$ python3 -q
>>> import numpy as np
>>> np.set_printoptions(precision=2, suppress=True, linewidth=100)
>>> A2 = np.array([[0, -1, 1], [1, 2, -1], [-1, -2, 1]])
>>> A2[-1] = A2[0]
>>> W0 = A2 + 0.3 * np.eye(3)
>>> W0
array([[ 0.3, -1. ,  1. ],
       [ 1. ,  2.3, -1. ],
       [ 0. , -1. ,  1.3]])
>>> w, evecs = np.linalg.eig(W0)
>>> np.sort(np.linalg.eigvals(np.linalg.inv(W0)))
array([0.43, 0.77, 3.33])
>>> np.round(W0 @ evecs[:, 0] - w[0] * evecs[:, 0], 2) + 0
array([0., 0., 0.])
>>> w
array([2.3, 1.3, 0.3])
>>> round(np.linalg.norm(W0), 2)
np.float64(3.47)
>>> W0.sum(axis=1)
array([0.3, 2.3, 0.3])
>>> np.abs(W0).max()
np.float64(2.3)
>>> W0.shape
(3, 3)
>>> np.allclose(W0, W0.T)
False
>>> np.allclose(W0 @ W0.T, W0.T @ W0)
False
>>> W0 @ W0
array([[-0.91, -3.6 ,  2.6 ],
       [ 2.6 ,  5.29, -2.6 ],
       [-1.  , -3.6 ,  2.69]])
>>> mat = np.diag(10 * np.array([3, 4, 2])) + np.array([[3, 2, 0], [-4, -1, 0], [0, -1, 4]])
>>> mat
array([[33,  2,  0],
       [-4, 39,  0],
       [ 0, -1, 24]])
>>> W = np.array([[2, 2, -1, -2, -2], [3, 0, -3, -3, 1], [-2, 3, -1, 1, 3]])
>>> beta = np.array([3, 0, 0, -1, 2])
>>> hid = np.maximum(mat @ W + beta, 0)
>>> np.linalg.matrix_rank(hid)
np.int64(3)
>>> hid
array([[ 75,  66,   0,   0,   0],
       [112,   0,   0,   0,  49],
       [  0,  72,   0,  26,  73]])
>>> (hid > 0).mean(axis=0)
array([0.67, 0.67, 0.  , 0.33, 0.67])
>>> W2 = np.array([[3, 3], [1, 2], [2, 0], [3, 1], [3, 0]])
>>> W @ W2
array([[-6,  8],
       [-3,  6],
       [ 7,  1]])
